In [1]: import numpy as np

In [2]: import numpy.linalg as la

In [3]: np.set_printoptions(precision=3, suppress=True, linewidth=200)

In [4]: tidy = lambda a: np.round(a, 3) + 0

In [5]: M = np.load("mat.npy")

In [6]: M
Out[6]: 
array([[-0.301, -0.22 , -0.11 , -0.164, -0.261,  0.683, -0.076,  0.209],
       [ 0.666, -0.503, -0.495,  0.48 , -0.711,  0.631, -0.515,  0.322],
       [-0.229, -0.296, -0.034,  0.251, -0.566,  0.595,  0.057, -0.311],
       [-0.483, -0.734,  0.013,  0.332, -0.851,  1.322,  0.003, -0.609],
       [ 0.364, -0.722, -0.306,  0.452, -0.51 ,  1.035, -0.038,  0.29 ],
       [-1.077, -0.137,  0.391,  0.12 , -0.399,  0.423,  0.331, -1.164],
       [-0.43 , -0.735, -0.135,  0.313, -0.809,  1.266, -0.157, -0.556],
       [-0.115, -0.3  ,  0.005,  0.35 , -0.138,  0.327,  0.269, -0.315],
       [ 0.279, -1.247, -0.893,  0.165, -1.453,  2.069, -1.161,  0.426],
       [-0.365,  0.586,  0.401, -0.524,  0.699, -0.95 ,  0.022, -0.256],
       [ 0.37 ,  0.553,  0.224,  0.156,  0.562, -1.116,  0.532,  0.024],
       [-0.338,  0.436,  0.26 , -0.479,  0.219, -0.416, -0.012, -0.119]])

In [7]: M.reshape(-1, 2)
Out[7]: 
array([[-0.301, -0.22 ],
       [-0.11 , -0.164],
       [-0.261,  0.683],
       [-0.076,  0.209],
       [ 0.666, -0.503],
       [-0.495,  0.48 ],
       [-0.711,  0.631],
       [-0.515,  0.322],
       [-0.229, -0.296],
       [-0.034,  0.251],
       [-0.566,  0.595],
       [ 0.057, -0.311],
       [-0.483, -0.734],
       [ 0.013,  0.332],
       [-0.851,  1.322],
       [ 0.003, -0.609],
       [ 0.364, -0.722],
       [-0.306,  0.452],
       [-0.51 ,  1.035],
       [-0.038,  0.29 ],
       [-1.077, -0.137],
       [ 0.391,  0.12 ],
       [-0.399,  0.423],
       [ 0.331, -1.164],
       [-0.43 , -0.735],
       [-0.135,  0.313],
       [-0.809,  1.266],
       [-0.157, -0.556],
       [-0.115, -0.3  ],
       [ 0.005,  0.35 ],
       [-0.138,  0.327],
       [ 0.269, -0.315],
       [ 0.279, -1.247],
       [-0.893,  0.165],
       [-1.453,  2.069],
       [-1.161,  0.426],
       [-0.365,  0.586],
       [ 0.401, -0.524],
       [ 0.699, -0.95 ],
       [ 0.022, -0.256],
       [ 0.37 ,  0.553],
       [ 0.224,  0.156],
       [ 0.562, -1.116],
       [ 0.532,  0.024],
       [-0.338,  0.436],
       [ 0.26 , -0.479],
       [ 0.219, -0.416],
       [-0.012, -0.119]])

In [8]: M.reshape(2, -1)
Out[8]: 
array([[-0.301, -0.22 , -0.11 , -0.164, -0.261,  0.683, -0.076,  0.209,  0.666, -0.503, -0.495,  0.48 , -0.711,  0.631, -0.515,  0.322, -0.229, -0.296, -0.034,  0.251, -0.566,  0.595,  0.057,
        -0.311, -0.483, -0.734,  0.013,  0.332, -0.851,  1.322,  0.003, -0.609,  0.364, -0.722, -0.306,  0.452, -0.51 ,  1.035, -0.038,  0.29 , -1.077, -0.137,  0.391,  0.12 , -0.399,  0.423,
         0.331, -1.164],
       [-0.43 , -0.735, -0.135,  0.313, -0.809,  1.266, -0.157, -0.556, -0.115, -0.3  ,  0.005,  0.35 , -0.138,  0.327,  0.269, -0.315,  0.279, -1.247, -0.893,  0.165, -1.453,  2.069, -1.161,
         0.426, -0.365,  0.586,  0.401, -0.524,  0.699, -0.95 ,  0.022, -0.256,  0.37 ,  0.553,  0.224,  0.156,  0.562, -1.116,  0.532,  0.024, -0.338,  0.436,  0.26 , -0.479,  0.219, -0.416,
        -0.012, -0.119]])

In [9]: T = M.reshape(12, 2, -1)

In [10]: np.einsum("ihd,jhd->hij", T, T).shape
Out[10]: (2, 12, 12)

In [11]: T[:, 0]
Out[11]: 
array([[-0.301, -0.22 , -0.11 , -0.164],
       [ 0.666, -0.503, -0.495,  0.48 ],
       [-0.229, -0.296, -0.034,  0.251],
       [-0.483, -0.734,  0.013,  0.332],
       [ 0.364, -0.722, -0.306,  0.452],
       [-1.077, -0.137,  0.391,  0.12 ],
       [-0.43 , -0.735, -0.135,  0.313],
       [-0.115, -0.3  ,  0.005,  0.35 ],
       [ 0.279, -1.247, -0.893,  0.165],
       [-0.365,  0.586,  0.401, -0.524],
       [ 0.37 ,  0.553,  0.224,  0.156],
       [-0.338,  0.436,  0.26 , -0.479]])

In [12]: np.swapaxes(T, 1, 2)[0]
Out[12]: 
array([[-0.301, -0.261],
       [-0.22 ,  0.683],
       [-0.11 , -0.076],
       [-0.164,  0.209]])

In [13]: T.transpose(1, 0, 2)
Out[13]: 
array([[[-0.301, -0.22 , -0.11 , -0.164],
        [ 0.666, -0.503, -0.495,  0.48 ],
        [-0.229, -0.296, -0.034,  0.251],
        [-0.483, -0.734,  0.013,  0.332],
        [ 0.364, -0.722, -0.306,  0.452],
        [-1.077, -0.137,  0.391,  0.12 ],
        [-0.43 , -0.735, -0.135,  0.313],
        [-0.115, -0.3  ,  0.005,  0.35 ],
        [ 0.279, -1.247, -0.893,  0.165],
        [-0.365,  0.586,  0.401, -0.524],
        [ 0.37 ,  0.553,  0.224,  0.156],
        [-0.338,  0.436,  0.26 , -0.479]],

       [[-0.261,  0.683, -0.076,  0.209],
        [-0.711,  0.631, -0.515,  0.322],
        [-0.566,  0.595,  0.057, -0.311],
        [-0.851,  1.322,  0.003, -0.609],
        [-0.51 ,  1.035, -0.038,  0.29 ],
        [-0.399,  0.423,  0.331, -1.164],
        [-0.809,  1.266, -0.157, -0.556],
        [-0.138,  0.327,  0.269, -0.315],
        [-1.453,  2.069, -1.161,  0.426],
        [ 0.699, -0.95 ,  0.022, -0.256],
        [ 0.562, -1.116,  0.532,  0.024],
        [ 0.219, -0.416, -0.012, -0.119]]])

In [14]: M2 = np.array([[-3, 0, 5, -3, 0, 4, -5, -5, 2],
    ...:     [-1, 0, 1, -5, 5, -3, 3, 5, -3],
    ...:     [0, 1, 1, -1, 3, 1, 1, -2, 4],
    ...:     [1, -3, -4, 3, -3, 0, 4, 2, 0],
    ...:     [1, 2, 3, -1, -4, 1, -3, -2, 4],
    ...:     [5, -5, -3, 3, 4, 1, 1, -3, 1],
    ...:     [4, 1, -2, -4, 3, 0, 0, 3, -3],
    ...:     [1, 3, 3, 4, 0, 2, -2, 5, 3],
    ...:     [-1, -4, -5, 4, -1, -3, 2, -5, 5]])

In [15]: E = M2 - M2.T

In [16]: E
Out[16]: 
array([[ 0,  1,  5, -4, -1, -1, -9, -6,  3],
       [-1,  0,  0, -2,  3,  2,  2,  2,  1],
       [-5,  0,  0,  3,  0,  4,  3, -5,  9],
       [ 4,  2, -3,  0, -2, -3,  8, -2, -4],
       [ 1, -3,  0,  2,  0, -3, -6, -2,  5],
       [ 1, -2, -4,  3,  3,  0,  1, -5,  4],
       [ 9, -2, -3, -8,  6, -1,  0,  5, -5],
       [ 6, -2,  5,  2,  2,  5, -5,  0,  8],
       [-3, -1, -9,  4, -5, -4,  5, -8,  0]])

In [17]: # skew-symmetric

In [18]: M2 = E / la.norm(E, axis=1, keepdims=True)

In [19]: gram = M2 @ M2.T

In [20]: np.argwhere(np.triu(np.abs(gram) > 0.95, 1))
Out[20]: array([], shape=(0, 2), dtype=int64)

In [21]: tidy(gram[3])
Out[21]: array([-0.547, -0.137, -0.236,  1.   , -0.541,  0.079,  0.239, -0.56 ,  0.527])

In [22]: (gram - 2 * np.eye(9)).round(6).argmax(axis=1)
Out[22]: array([4, 6, 5, 8, 0, 2, 1, 4, 5])

In [23]: tidy(np.degrees(np.arccos(np.clip(gram[3, 1], -1, 1))))
Out[23]: np.float64(97.883)

In [24]: (np.abs(gram) > 0.9).astype(int)
Out[24]: 
array([[1, 0, 0, 0, 0, 0, 0, 0, 0],
       [0, 1, 0, 0, 0, 0, 0, 0, 0],
       [0, 0, 1, 0, 0, 0, 0, 0, 0],
       [0, 0, 0, 1, 0, 0, 0, 0, 0],
       [0, 0, 0, 0, 1, 0, 0, 0, 0],
       [0, 0, 0, 0, 0, 1, 0, 0, 0],
       [0, 0, 0, 0, 0, 0, 1, 0, 0],
       [0, 0, 0, 0, 0, 0, 0, 1, 0],
       [0, 0, 0, 0, 0, 0, 0, 0, 1]])
